$ python -q
>>> import numpy as np
>>> np.set_printoptions(precision=2, suppress=True, linewidth=200, legacy="1.25")
>>> def rd(a):
...     return np.round(a, 2) + 0
... 
>>> F = np.load("sample5.npy")
>>> rd(F)
array([[ 0.2 ,  0.34, -0.2 , -0.07],
       [ 0.34,  0.57, -0.34, -0.11],
       [-0.2 , -0.34,  0.2 ,  0.07],
       [-0.07, -0.11,  0.07,  0.02]])
>>> x = np.array([-1, 1, 3, 1])
>>> a = np.maximum(F @ x, 0)
>>> rd(np.maximum(F @ (3 * x), 0))
array([0.  , 0.  , 1.64, 0.55])
>>> rd(np.maximum(F @ x, 0) - np.maximum(-F @ x, 0))
array([-0.55, -0.91,  0.55,  0.18])
>>> rd(a)
array([0.  , 0.  , 0.55, 0.18])
>>> np.flatnonzero(a > 1e-9)
array([2, 3])
>>> evals, vecs = np.linalg.eigh(F)
>>> rd(np.abs(vecs[:, -1]))
array([0.45, 0.75, 0.45, 0.15])
>>> rd(np.linalg.eigvalsh(F @ F))
array([0., 0., 0., 1.])
>>> rd(vecs @ np.diag(evals) @ vecs.T)
array([[ 0.2 ,  0.34, -0.2 , -0.07],
       [ 0.34,  0.57, -0.34, -0.11],
       [-0.2 , -0.34,  0.2 ,  0.07],
       [-0.07, -0.11,  0.07,  0.02]])
>>> rd(evals)
array([0., 0., 0., 1.])
>>> rd(np.linalg.eigvalsh(F + 2 * np.eye(4)))
array([2., 2., 2., 3.])
>>> rd(vecs.T @ vecs)
array([[1., 0., 0., 0.],
       [0., 1., 0., 0.],
       [0., 0., 1., 0.],
       [0., 0., 0., 1.]])
>>> left, sig, vt = np.linalg.svd(F)
>>> np.argmax(sig[:-1] / (sig[1:] + 1e-6)) + 1
1
>>> A2 = left[:, :1] @ np.diag(sig[:1]) @ vt[:1]
>>> np.linalg.matrix_rank(A2)
1
>>> rd(A2)
array([[ 0.2 ,  0.34, -0.2 , -0.07],
       [ 0.34,  0.57, -0.34, -0.11],
       [-0.2 , -0.34,  0.2 ,  0.07],
       [-0.07, -0.11,  0.07,  0.02]])
>>> rd(np.linalg.norm(F - A2, 2)), rd(sig[1])
(0.0, 0.0)
>>> np.allclose(F[:-1].T @ np.linalg.lstsq(F[:-1].T, F[-1])[0], F[-1])
True
>>> np.unique(F.round(6), axis=0).shape
(4, 4)
>>> rd(np.trace(np.linalg.pinv(F) @ F))
1.0
>>> np.linalg.lstsq(F[:-1].T, F[-1])[2]
1
>>> A2 = np.array([[2, 1, 2], [-3, 4, -2], [-2, 5, 2], [4, 1, 0]])
>>> data = A2.T @ A2
>>> data
array([[ 33, -16,   6],
       [-16,  43,   4],
       [  6,   4,  12]])
>>> # symmetric, so the eigenvalues are real
>>> x = np.array([0, 2, 2, 0])
>>> rd((x - F @ x) @ (F @ x))
0.0
>>> rd(np.linalg.eigvalsh(2 * F - np.eye(4)))
array([-1., -1., -1.,  1.])
>>> rd(F @ F @ x)
array([ 0.27,  0.45, -0.27, -0.09])
>>> x = np.ones(3)
>>> for _ in range(5):
...     x = data @ x
...     x /= np.linalg.norm(x)
...     print(round(x @ data @ x, 2))
... 
27.0
32.28
42.91
51.1
53.91
>>> rd(np.linalg.eigvalsh(data)[-1])
54.77
>>> rd(x)
array([-0.47,  0.88,  0.07])
>>> M = np.load("block2.npy")
>>> M
array([[13, 15, 11, 12],
       [15, 18, 12, 15],
       [11, 12, 10,  9],
       [12, 15,  9, 13]])
>>> left, sig, vt = np.linalg.svd(M)
>>> vecs = vt[:(sig > 1e-8).sum()]
>>> rng = np.random.default_rng(26024)
>>> x = M[3] + -2 * M[1] + rng.integers(2) * np.eye(4)[3]
>>> x
array([-18., -21., -15., -17.])
>>> rd(np.diag(vecs.T @ vecs))
array([0.31, 0.39, 0.69, 0.61])
>>> rd(np.linalg.norm(x - vecs.T @ vecs @ x))
0.0
>>> rd(vecs.T @ vecs)
array([[ 0.31,  0.24,  0.39,  0.09],
       [ 0.24,  0.39,  0.09,  0.42],
       [ 0.39,  0.09,  0.69, -0.24],
       [ 0.09,  0.42, -0.24,  0.61]])
>>> A2 = M / np.linalg.norm(M, axis=1, keepdims=True)
>>> gram = A2 @ A2.T
>>> (np.abs(gram) > 0.9).astype(int)
array([[1, 1, 1, 1],
       [1, 1, 1, 1],
       [1, 1, 1, 1],
       [1, 1, 1, 1]])
>>> rd(np.linalg.norm(A2, axis=1))
array([1., 1., 1., 1.])
>>> rd(gram)
array([[1.  , 1.  , 1.  , 1.  ],
       [1.  , 1.  , 0.99, 1.  ],
       [1.  , 0.99, 1.  , 0.99],
       [1.  , 1.  , 0.99, 1.  ]])
>>> rd(np.degrees(np.arccos(np.clip(gram[3, 0], -1, 1))))
5.26
>>> rank = np.linalg.matrix_rank(M)
>>> rank
2
>>> ns = np.linalg.svd(M)[2][rank:].T
>>> rd(M @ ns)
array([[0., 0.],
       [0., 0.],
       [0., 0.],
       [0., 0.]])
>>> [int(np.linalg.matrix_rank(np.delete(M, i, axis=0))) for i in range(4)]
[2, 2, 2, 2]
>>> u = np.array([3, 1])
>>> np.polyval(u, M[2])
array([34, 37, 31, 28])
>>> np.cross(M[2, :3], M[0, :3])
array([-18,   9,   9])
>>> np.correlate(M[2], M[0], "full")
array([132, 265, 417, 541, 405, 265, 117])
>>> np.array([np.convolve(row, u, "same") for row in M])
array([[39, 58, 48, 47],
       [45, 69, 54, 57],
       [33, 47, 42, 37],
       [36, 57, 42, 48]])
>>> m1 = np.load("layer6.npy")
>>> m1
array([[  0,   1,  -2],
       [ -2,   4,  -2],
       [ -2,   5,  -5],
       [ -3,   6,  -7],
       [ -5,   7, -10],
       [ -8,   7, -13],
       [ -8,   4, -10],
       [ -7,   2, -12],
       [ -6,  -1, -10],
       [ -6,  -1,  -7],
       [ -9,  -1,  -8],
       [ -8,  -1,  -8],
       [ -8,  -1, -11],
       [ -7,   1, -14],
       [ -4,   4, -14],
       [ -7,   6, -13],
       [-10,   8, -11],
       [ -9,  10, -12],
       [-10,   8,  -9],
       [-12,   7,  -7],
       [-13,   7,  -4],
       [-10,   6,  -2],
       [-12,   9,  -4]])
>>> d = np.linalg.norm(m1[:, None] - m1[None], axis=-1)
>>> d.mean(axis=1).argmax()
0
>>> np.flatnonzero(d[8] < d.mean() / 2)
array([ 7,  8,  9, 10, 11, 12])
>>> t = np.radians(60)
>>> r_ = np.eye(4)
>>> r_[0, 0] = r_[2, 2] = np.cos(t)
>>> r_[0, 2], r_[2, 0] = -np.sin(t), np.sin(t)
>>> rd(r_)
array([[ 0.5 ,  0.  , -0.87,  0.  ],
       [ 0.  ,  1.  ,  0.  ,  0.  ],
       [ 0.87,  0.  ,  0.5 ,  0.  ],
       [ 0.  ,  0.  ,  0.  ,  1.  ]])
>>> A2 = M @ r_.T
>>> np.allclose(np.linalg.norm(M, axis=1), np.linalg.norm(A2, axis=1))
True
>>> rd(np.abs(A2 - M).max(axis=0))
array([17.89,  0.  ,  6.99,  0.  ])
>>> rd(A2)
array([[-3.03, 15.  , 16.76, 12.  ],
       [-2.89, 18.  , 18.99, 15.  ],
       [-3.16, 12.  , 14.53,  9.  ],
       [-1.79, 15.  , 14.89, 13.  ]])
>>> cen = m1 - m1.mean(axis=0)
>>> left, sig, vt = np.linalg.svd(cen, full_matrices=False)
>>> np.abs(vt[0]).argmax()
1
>>> rd(cen.mean(axis=0))
array([0., 0., 0.])
>>> (np.sign(left[:, 0]) == np.sign(left[0, 0])).astype(int)
array([1, 1, 1, 1, 0, 0, 0, 1, 1, 1, 1, 1, 1, 1, 1, 0, 0, 0, 0, 0, 0, 0, 0])
>>> rd(vt[0] * np.sign(vt[0, np.abs(vt[0]).argmax()]))
array([-0.65,  0.71, -0.28])
>>> rd(sig ** 2 / (sig ** 2).sum())
array([0.42, 0.38, 0.19])
>>> np.searchsorted(np.cumsum(sig ** 2) / (sig ** 2).sum(), 0.9) + 1
3
>>> t3 = np.stack([m1, 2 * m1, m1[::-1]])
>>> np.linalg.matrix_rank(t3)
array([3, 3, 3])
>>> (t3 @ m1.T).shape
(3, 23, 23)
>>> np.linalg.matrix_rank(t3.reshape(3, -1))
2
>>> np.einsum("bij,cij->bc", t3, t3)
array([[ 4134,  8268,  3461],
       [ 8268, 16536,  6922],
       [ 3461,  6922,  4134]])
>>> t3.sum(axis=0)
array([[-12,  12, -10],
       [-16,  18,  -8],
       [-19,  22, -19],
       [-21,  25, -28],
       [-25,  29, -39],
       [-33,  31, -51],
       [-34,  20, -41],
       [-28,  12, -49],
       [-22,   1, -44],
       [-25,  -2, -35],
       [-35,  -4, -35],
       [-32,  -4, -32],
       [-33,  -4, -41],
       [-27,   2, -49],
       [-18,  11, -52],
       [-28,  20, -51],
       [-38,  28, -43],
       [-35,  37, -49],
       [-35,  31, -37],
       [-39,  27, -28],
       [-41,  26, -17],
       [-32,  22,  -8],
       [-36,  28, -14]])
